>>> import numpy as np
>>> from numpy import linalg as LA
>>> np.set_printoptions(precision=2, suppress=True, linewidth=200, legacy="1.25")
>>> def tidy(a):
...     return np.round(a, 2) + 0
... 
>>> F = np.loadtxt("sample16.csv", delimiter=",")
>>> F
array([[ 0., -2.,  2.,  2.,  2., -2.,  2., -1., -2.,  0.],
       [ 0.,  0., -2., -1.,  2., -1.,  2.,  2., -1.,  1.],
       [ 0.,  0.,  0., -1.,  1.,  0., -1., -1., -2.,  1.],
       [ 0.,  0.,  0.,  0., -1.,  1., -1., -1.,  0., -2.],
       [ 0.,  0.,  0.,  0.,  0.,  1.,  0., -1.,  0.,  0.],
       [ 0.,  0.,  0.,  0.,  0.,  0.,  1., -2.,  0.,  0.],
       [ 0.,  0.,  0.,  0.,  0.,  0.,  0.,  2., -2.,  0.],
       [ 0.,  0.,  0.,  0.,  0.,  0.,  0.,  0.,  2.,  0.],
       [ 0.,  0.,  0.,  0.,  0.,  0.,  0.,  0.,  0.,  0.],
       [ 0.,  0.,  0.,  0.,  0.,  0.,  0.,  0.,  0.,  0.]])
>>> # rows and columns are dependent
>>> np.diff(F, axis=0)
array([[ 0.,  2., -4., -3.,  0.,  1.,  0.,  3.,  1.,  1.],
       [ 0.,  0.,  2.,  0., -1.,  1., -3., -3., -1.,  0.],
       [ 0.,  0.,  0.,  1., -2.,  1.,  0.,  0.,  2., -3.],
       [ 0.,  0.,  0.,  0.,  1.,  0.,  1.,  0.,  0.,  2.],
       [ 0.,  0.,  0.,  0.,  0., -1.,  1., -1.,  0.,  0.],
       [ 0.,  0.,  0.,  0.,  0.,  0., -1.,  4., -2.,  0.],
       [ 0.,  0.,  0.,  0.,  0.,  0.,  0., -2.,  4.,  0.],
       [ 0.,  0.,  0.,  0.,  0.,  0.,  0.,  0., -2.,  0.],
       [ 0.,  0.,  0.,  0.,  0.,  0.,  0.,  0.,  0.,  0.]])
>>> tidy(LA.svd(F, compute_uv=False))
array([6.02, 4.87, 3.39, 2.87, 1.89, 1.08, 0.75, 0.18, 0.  , 0.  ])
>>> F.mean(axis=0)
array([ 0. , -0.2,  0. ,  0. ,  0.4, -0.1,  0.3, -0.2, -0.5,  0. ])
>>> tidy(LA.norm(F))
9.22
>>> F.sum(axis=0)
array([ 0., -2.,  0.,  0.,  4., -1.,  3., -2., -5.,  0.])
>>> F[:, 10]
Traceback (most recent call last):
  File "<python-input-12>", line 1, in <module>
    F[:, 10]
    ~^^^^^^^
IndexError: index 10 is out of bounds for axis 1 with size 10
>>> LA.matrix_rank(F)
8
>>> F.shape
(10, 10)
>>> np.abs(np.diag(LA.qr(F)[1])) > 1e-9
array([False, False, False, False, False, False, False, False, False, False])
>>> Uu, sig, vt = LA.svd(F)
>>> vecs = vt[:(sig > 1e-8).sum()]
>>> rng = np.random.default_rng(385)
>>> vec = F[9] + -3 * F[4] + rng.integers(2) * np.eye(10)[9]
>>> vec
array([ 0.,  0.,  0.,  0.,  0., -3.,  0.,  3.,  0.,  1.])
>>> tidy(LA.norm(vec - vecs.T @ vecs @ vec))
0.21
>>> np.allclose(vecs.T @ vecs @ vec, vec)
False
>>> tidy(np.diag(vecs.T @ vecs))
array([0.  , 0.3 , 0.96, 0.96, 0.83, 1.  , 1.  , 1.  , 1.  , 0.96])
>>> tidy(vecs.T @ vecs)
array([[ 0.  ,  0.  ,  0.  ,  0.  ,  0.  ,  0.  ,  0.  ,  0.  ,  0.  ,  0.  ],
       [ 0.  ,  0.3 , -0.17, -0.17, -0.35,  0.  ,  0.  ,  0.  ,  0.  ,  0.17],
       [ 0.  , -0.17,  0.96, -0.04, -0.09,  0.  ,  0.  ,  0.  ,  0.  ,  0.04],
       [ 0.  , -0.17, -0.04,  0.96, -0.09,  0.  ,  0.  ,  0.  ,  0.  ,  0.04],
       [ 0.  , -0.35, -0.09, -0.09,  0.83,  0.  ,  0.  ,  0.  ,  0.  ,  0.09],
       [ 0.  ,  0.  ,  0.  ,  0.  ,  0.  ,  1.  ,  0.  ,  0.  ,  0.  ,  0.  ],
       [ 0.  ,  0.  ,  0.  ,  0.  ,  0.  ,  0.  ,  1.  ,  0.  ,  0.  ,  0.  ],
       [ 0.  ,  0.  ,  0.  ,  0.  ,  0.  ,  0.  ,  0.  ,  1.  ,  0.  ,  0.  ],
       [ 0.  ,  0.  ,  0.  ,  0.  ,  0.  ,  0.  ,  0.  ,  0.  ,  1.  ,  0.  ],
       [ 0.  ,  0.17,  0.04,  0.04,  0.09,  0.  ,  0.  ,  0.  ,  0.  ,  0.96]])
